$ python -q
>>> import numpy as np
>>> from numpy import linalg as LA
>>> np.set_printoptions(precision=2, suppress=True, linewidth=140, sign=" ")
>>> F = np.diag(np.array([-2, 2, 1, 2, -2, 2, 2, -2])) + -3 * np.eye(8, k=1) + -3 * np.eye(8, k=-1)
>>> print(F)
[[-2. -3.  0.  0.  0.  0.  0.  0.]
 [-3.  2. -3.  0.  0.  0.  0.  0.]
 [ 0. -3.  1. -3.  0.  0.  0.  0.]
 [ 0.  0. -3.  2. -3.  0.  0.  0.]
 [ 0.  0.  0. -3. -2. -3.  0.  0.]
 [ 0.  0.  0.  0. -3.  2. -3.  0.]
 [ 0.  0.  0.  0.  0. -3.  2. -3.]
 [ 0.  0.  0.  0.  0.  0. -3. -2.]]
>>> # equal to its transpose
>>> print(round(LA.eigvalsh(F).min(), 2))
-5.35
>>> print(np.all(LA.eigvalsh(F) > 0))
False
>>> m1 = np.load("layer10.npy")
>>> print(m1)
[[ 3.  1.  0.  0.  0.  0.]
 [ 0.  3.  1.  0.  0.  0.]
 [ 0.  0.  3.  1.  0.  0.]
 [ 0.  0.  0.  3.  1.  0.]
 [ 0.  0.  0.  0.  3.  1.]
 [ 0.  0.  0.  0.  0.  3.]]
>>> O, R = LA.qr(F)
>>> print(np.round(abs(R[0, 0]), 2), round(LA.norm(F[:, 0]), 2))
3.61 3.61
>>> print(np.abs(np.diag(R)))
[ 3.61  4.69  3.01  3.9   3.36  3.98  3.01  2.16]
>>> print(np.trace(O @ O.T))
8.0
>>> O, R = LA.qr(m1)
>>> print(np.abs(np.diag(R)))
[ 3.  3.  3.  3.  3.  3.]
>>> print(abs(R[0, 0]), np.round(LA.norm(m1[:, 0]), 2))
3.0 3.0
>>> print(O @ R)
[[ 3.  1.  0.  0.  0.  0.]
 [ 0.  3.  1.  0.  0.  0.]
 [ 0.  0.  3.  1.  0.  0.]
 [ 0.  0.  0.  3.  1.  0.]
 [ 0.  0.  0.  0.  3.  1.]
 [ 0.  0.  0.  0.  0.  3.]]
>>> print(O.T @ O)
[[ 1.  0.  0.  0.  0.  0.]
 [ 0.  1.  0.  0.  0.  0.]
 [ 0.  0.  1.  0.  0.  0.]
 [ 0.  0.  0.  1.  0.  0.]
 [ 0.  0.  0.  0.  1.  0.]
 [ 0.  0.  0.  0.  0.  1.]]
>>> print(np.trace(O @ O.T))
6.0
>>> print(LA.matrix_rank(m1 - m1[0, 0] * np.eye(6)))
5
>>> print(m1 @ m1)
[[ 9.  6.  1.  0.  0.  0.]
 [ 0.  9.  6.  1.  0.  0.]
 [ 0.  0.  9.  6.  1.  0.]
 [ 0.  0.  0.  9.  6.  1.]
 [ 0.  0.  0.  0.  9.  6.]
 [ 0.  0.  0.  0.  0.  9.]]
>>> print([int(LA.matrix_rank(LA.matrix_power(m1, p))) for p in range(1, 7)])
[6, 6, 6, 6, 6, 6]
>>> Y = m1 / LA.norm(m1, axis=1, keepdims=True)
>>> gram = Y @ Y.T
>>> print(LA.norm(Y, axis=1))
[ 1.  1.  1.  1.  1.  1.]
>>> print((gram - 2 * np.eye(6)).round(6).argmax(axis=1))
[ 1  0  1  2  5  4]
>>> print(np.degrees(np.arccos(np.clip(gram[2, 0], -1, 1))))
90.0
>>> print(np.argwhere(np.triu(np.abs(gram) > 0.95, 1)))
[]
>>> print(gram[2])
[ 0.   0.3  1.   0.3  0.   0. ]
>>> feats = np.load("out12.npy")
>>> print(feats)
[[ 1 -1  1 -1]
 [ 1  0  0  0]
 [ 1  1  1  1]
 [ 1  2  4  8]]
>>> Y = feats[0, 0] * feats[1:] - np.outer(feats[1:, 0], feats[0])
>>> print(Y)
[[ 0  1 -1  1]
 [ 0  2  0  2]
 [ 0  3  3  9]]
>>> print(np.flatnonzero(~Y.round(6).any(axis=1)))
[]
>>> print(feats[:, 0] / feats[0, 0])
[ 1.  1.  1.  1.]
>>> x0 = np.array([-3, 3, 2, 3])
>>> target = feats @ x0
>>> b, lr = np.zeros(4), 1 / LA.norm(feats, 2) ** 2
>>> for i in range(300):
...     b -= lr * feats.T @ (feats @ b - target)
...     if i % 50 == 0: print(i, round(LA.norm(feats @ b - target), 2))
... 
0 5.85
50 1.41
100 1.14
150 0.96
200 0.82
250 0.69
>>> print(b)
[-2.52  2.45  1.32  3.42]
>>> print(round(LA.cond(feats), 2))
17.32
>>> Y = LA.inv(feats)
>>> print((np.abs(Y) > 1e-9).astype(int))
[[ 0  1  0  0]
 [ 1  1  1  1]
 [ 1  1  1  0]
 [ 1  1  1  1]]
>>> print(Y.round(2) + 0)
[[ 0.    1.    0.    0.  ]
 [-0.33 -0.5   1.   -0.17]
 [ 0.5  -1.    0.5   0.  ]
 [-0.17  0.5  -0.5   0.17]]
>>> print(np.round(LA.inv(Y), 2) + 0)
[[ 1. -1.  1. -1.]
 [ 1.  0.  0.  0.]
 [ 1.  1.  1.  1.]
 [ 1.  2.  4.  8.]]
>>> print(round(LA.slogdet(feats)[0], 2))
1.0
